In [1]: import numpy as np

In [2]: from numpy import linalg as LA

In [3]: np.set_printoptions(suppress=True, linewidth=200)

In [4]: m1 = np.loadtxt("m.csv", delimiter=",")

In [5]: m1
Out[5]: 
array([[-4.,  4.,  2., -2.],
       [-8.,  8.,  4., -4.],
       [-4.,  4.,  2., -2.],
       [-8.,  8.,  4., -4.]])

In [6]: # row 2 repeats row 0

In [7]: out = np.array([[9, 0], [-4, 0], [3, -5], [-1, 2]])

In [8]: np.einsum("ik,kj->ij", m1, out)
Out[8]: 
array([[-44., -14.],
       [-88., -28.],
       [-44., -14.],
       [-88., -28.]])

In [9]: m1 @ out
Out[9]: 
array([[-44., -14.],
       [-88., -28.],
       [-44., -14.],
       [-88., -28.]])

In [10]: np.vstack([m1, out.T]).shape
Out[10]: (6, 4)

In [11]: out.T @ m1.T
Out[11]: 
array([[-44., -88., -44., -88.],
       [-14., -28., -14., -28.]])

In [12]: LA.matrix_rank(m1 @ out)
Out[12]: np.int64(1)

In [13]: LA.matrix_rank(np.vstack([m1, out.T]))
Out[13]: np.int64(3)

In [14]: LA.matrix_rank(m1, rtol=0.1)
Out[14]: np.int64(1)

In [15]: np.round(LA.norm(m1, 2) / LA.norm(m1), 2)
Out[15]: np.float64(1.0)

In [16]: np.argsort(-LA.norm(m1, axis=0).round(6), kind="stable")[:3]
Out[16]: array([0, 1, 2])

In [17]: f = np.array([1, 3, 1])

In [18]: np.convolve(m1[3], f)
Out[18]: array([ -8., -16.,  20.,  16.,  -8.,  -4.])

In [19]: np.correlate(m1[3], m1[1], "full")
Out[19]: array([ 32., -64., -48., 160., -48., -64.,  32.])

In [20]: np.array([np.convolve(row, f, "same") for row in m1])
Out[20]: 
array([[ -8.,  10.,   8.,  -4.],
       [-16.,  20.,  16.,  -8.],
       [ -8.,  10.,   8.,  -4.],
       [-16.,  20.,  16.,  -8.]])

In [21]: np.unique(m1.round(6), axis=0).shape
Out[21]: (2, 4)

In [22]: round(float(np.trace(LA.pinv(m1) @ m1)), 2)
Out[22]: 1.0

In [23]: np.round(m1 @ LA.pinv(m1) @ m1, 2)
Out[23]: 
array([[-4.,  4.,  2., -2.],
       [-8.,  8.,  4., -4.],
       [-4.,  4.,  2., -2.],
       [-8.,  8.,  4., -4.]])

In [24]: LA.lstsq(m1[:-1].T, m1[-1])[2]
Out[24]: np.int32(1)

In [25]: round(float(LA.det(m1.T)), 2)
Out[25]: 0.0

In [26]: np.kron(np.eye(2, dtype=int), m1)
Out[26]: 
array([[-4.,  4.,  2., -2., -0.,  0.,  0., -0.],
       [-8.,  8.,  4., -4., -0.,  0.,  0., -0.],
       [-4.,  4.,  2., -2., -0.,  0.,  0., -0.],
       [-8.,  8.,  4., -4., -0.,  0.,  0., -0.],
       [-0.,  0.,  0., -0., -4.,  4.,  2., -2.],
       [-0.,  0.,  0., -0., -8.,  8.,  4., -4.],
       [-0.,  0.,  0., -0., -4.,  4.,  2., -2.],
       [-0.,  0.,  0., -0., -8.,  8.,  4., -4.]])

In [27]: np.round(LA.eigvals(m1).sum().real, 2)
Out[27]: np.float64(2.0)

In [28]: np.round(np.poly(m1), 2) + 0
Out[28]: array([ 1., -2.,  0.,  0.,  0.])

In [29]: K = np.load("sample17.npy")

In [30]: K
Out[30]: 
array([[  0,   0,   0,   0],
       [ -6,   2,  -5,  -3],
       [  5,   0,  -9,   0],
       [ -1,   2, -14,  -3],
       [ -6,   8,  -2,   0],
       [  0,   0,   0,   0],
       [-15,   6,  -5,  -1],
       [  0,   0,   0,   0],
       [  5,   6,  -6,   3],
       [  0,   0,   0,   0],
       [ -6,   2,  -5,  -3],
       [-15,   6,  -5,  -1],
       [  0,   0,   0,   0],
       [ -6,   2,  -5,  -3],
       [ -6,   2,  -5,  -3],
       [  0,   0,   0,   0],
       [  0,   0,   0,   0],
       [ -9,   4,   0,   2],
       [ -9,   4,   0,   2],
       [ -6,   2,  -5,  -3],
       [  0,   0,   0,   0],
       [ -6,   8,  -2,   0],
       [ -9,   4,   0,   2],
       [ -9,  10,   3,   5],
       [  0,   0,   0,   0],
       [  0,   0,   0,   0],
       [  0,   0,   0,   0],
       [  5,   0,  -9,   0]])

In [31]: out = np.c_[K[:, :3] @ np.array([[-1, 6, 1], [-8, 4, 9], [-2, -7, -7]]), np.array([0, -3, -3, 5, -3, -7, -1, 8, -3, 6, -3, -7, -3, 1, 2, 3, -3, 2, 5, 6, -8, 2, 8, 3, -3, 0, 7, -3])]

In [32]: out
Out[32]: 
array([[  0,   0,   0,   0],
       [  0,   7,  47,  -3],
       [ 13,  93,  68,  -3],
       [ 13, 100, 115,   5],
       [-54,  10,  80,  -3],
       [  0,   0,   0,  -7],
       [-23, -31,  74,  -1],
       [  0,   0,   0,   8],
       [-41,  96, 101,  -3],
       [  0,   0,   0,   6],
       [  0,   7,  47,  -3],
       [-23, -31,  74,  -7],
       [  0,   0,   0,  -3],
       [  0,   7,  47,   1],
       [  0,   7,  47,   2],
       [  0,   0,   0,   3],
       [  0,   0,   0,  -3],
       [-23, -38,  27,   2],
       [-23, -38,  27,   5],
       [  0,   7,  47,   6],
       [  0,   0,   0,  -8],
       [-54,  10,  80,   2],
       [-23, -38,  27,   8],
       [-77, -35,  60,   3],
       [  0,   0,   0,  -3],
       [  0,   0,   0,   0],
       [  0,   0,   0,   7],
       [ 13,  93,  68,  -3]])

In [33]: np.round(LA.norm(out - K @ LA.lstsq(K, out)[0], axis=0), 2) + 0
Out[33]: array([ 0.  ,  0.  ,  0.  , 23.49])

In [34]: np.round(LA.lstsq(K, out[:, 0])[0], 2) + 0
Out[34]: array([-1., -8., -2.,  0.])
